$ python3 -q
>>> import numpy as np
>>> from numpy import linalg as LA
>>> np.set_printoptions(precision=2, suppress=True, linewidth=200)
>>> rd = lambda a: np.round(a, 2) + 0
>>> arr = np.loadtxt("layer1.csv", delimiter=",")
>>> arr
array([[ 0.,  2.,  3.,  0., -3.,  0.,  0.,  4.,  3., -4., -3.,  2.],
       [-2.,  0.,  2.,  0.,  3.,  3., -2., -1.,  4.,  3., -3.,  3.],
       [-3., -2.,  0.,  2., -5., -3., -3.,  0., -1., -4.,  3., -3.],
       [ 0.,  0., -2.,  0., -1.,  0., -3., -4.,  2., -2.,  2., -1.],
       [ 3., -3.,  5.,  1.,  0.,  3., -3.,  5.,  1.,  4.,  5., -4.],
       [ 0., -3.,  3.,  0., -3.,  0.,  3., -1.,  5.,  0.,  5.,  1.],
       [ 0.,  2.,  3.,  3.,  3., -3.,  0.,  1., -1.,  1.,  3., -2.],
       [-4.,  1.,  0.,  4., -5.,  1., -1.,  0.,  0., -5.,  1.,  3.],
       [-3., -4.,  1., -2., -1., -5.,  1.,  0.,  0., -2.,  0., -3.],
       [ 4., -3.,  4.,  2., -4.,  0., -1.,  5.,  2.,  0., -3., -5.],
       [ 3.,  3., -3., -2., -5., -5., -3., -1.,  0.,  3.,  0., -1.],
       [-2., -3.,  3.,  1.,  4., -1.,  2., -3.,  3.,  5.,  1.,  0.]])
>>> rd(LA.norm(arr[1], 1)), rd(LA.norm(arr[1], np.inf))
(np.float64(26.0), np.float64(4.0))
>>> rd(LA.norm(arr, "nuc"))
np.float64(94.67)
>>> M = np.load("test7.npy")
>>> M
array([[-0.05,  0.67, -0.93,  1.74,  1.36,  0.25, -1.63,  0.27],
       [-2.15, -0.28, -1.77,  0.2 ,  0.42,  0.23,  0.78,  0.56],
       [ 0.04, -0.08,  0.93, -0.78, -2.65,  0.69, -0.22,  0.07],
       [ 1.09, -1.53,  0.26, -0.28,  2.09, -0.29,  0.73, -0.58],
       [-0.41,  0.95,  0.21, -2.03, -0.74, -1.53,  0.87, -0.35],
       [ 1.05,  1.51,  0.19,  1.46,  0.13, -0.92, -1.56,  0.41],
       [ 0.63, -1.37,  1.88,  1.37, -0.86,  0.46, -0.63,  0.05],
       [-0.69,  2.12,  1.61,  0.67,  0.35,  0.51, -0.45, -0.61],
       [ 0.12, -0.08, -0.13,  1.88,  1.59, -0.3 ,  1.26, -1.1 ],
       [-1.11, -2.4 ,  0.29, -0.51, -0.69, -0.52,  0.82, -0.46]])
>>> B = np.c_[M[:, :3] @ np.array([[1, 0, 3], [0, 2, 0], [3, 0, 2]]), np.array([0, 1, 1, 0, 0, 3, 2, 2, 2, 2])]
>>> rd(B)
array([[-2.84,  1.34, -2.01,  0.  ],
       [-7.46, -0.56, -9.99,  1.  ],
       [ 2.83, -0.16,  1.98,  1.  ],
       [ 1.87, -3.06,  3.79,  0.  ],
       [ 0.22,  1.9 , -0.81,  0.  ],
       [ 1.62,  3.02,  3.53,  3.  ],
       [ 6.27, -2.74,  5.65,  2.  ],
       [ 4.14,  4.24,  1.15,  2.  ],
       [-0.27, -0.16,  0.1 ,  2.  ],
       [-0.24, -4.8 , -2.75,  2.  ]])
>>> rd(LA.norm(B - M @ LA.lstsq(M, B)[0], axis=0))
array([0.  , 0.  , 0.  , 2.27])
>>> rd(LA.norm(LA.qr(M)[0].T @ B, axis=0) ** 2 / ((B ** 2).sum(axis=0) + 1e-12))
array([1.  , 1.  , 1.  , 0.81])
>>> x0 = np.array([2, 8, -7, -9, -7, -5, 7, -4])
>>> rhs = M @ x0
>>> rd(LA.pinv(M) @ M)
array([[1., 0., 0., 0., 0., 0., 0., 0.],
       [0., 1., 0., 0., 0., 0., 0., 0.],
       [0., 0., 1., 0., 0., 0., 0., 0.],
       [0., 0., 0., 1., 0., 0., 0., 0.],
       [0., 0., 0., 0., 1., 0., 0., 0.],
       [0., 0., 0., 0., 0., 1., 0., 0.],
       [0., 0., 0., 0., 0., 0., 1., 0.],
       [0., 0., 0., 0., 0., 0., 0., 1.]])
>>> rng = np.random.default_rng(60877)
>>> rhs = rhs + 0.05 * rng.normal(size=10)
>>> rd(rhs)
array([-27.12,   3.09,  13.21, -15.06,  43.82,  -9.17, -36.11,  -7.45, -12.77,  -3.81])
>>> c, *_ = LA.lstsq(M, rhs)
>>> rd(M.T @ (rhs - M @ c))
array([0., 0., 0., 0., 0., 0., 0., 0.])
>>> rd(LA.norm(rhs - M @ c))
np.float64(0.05)
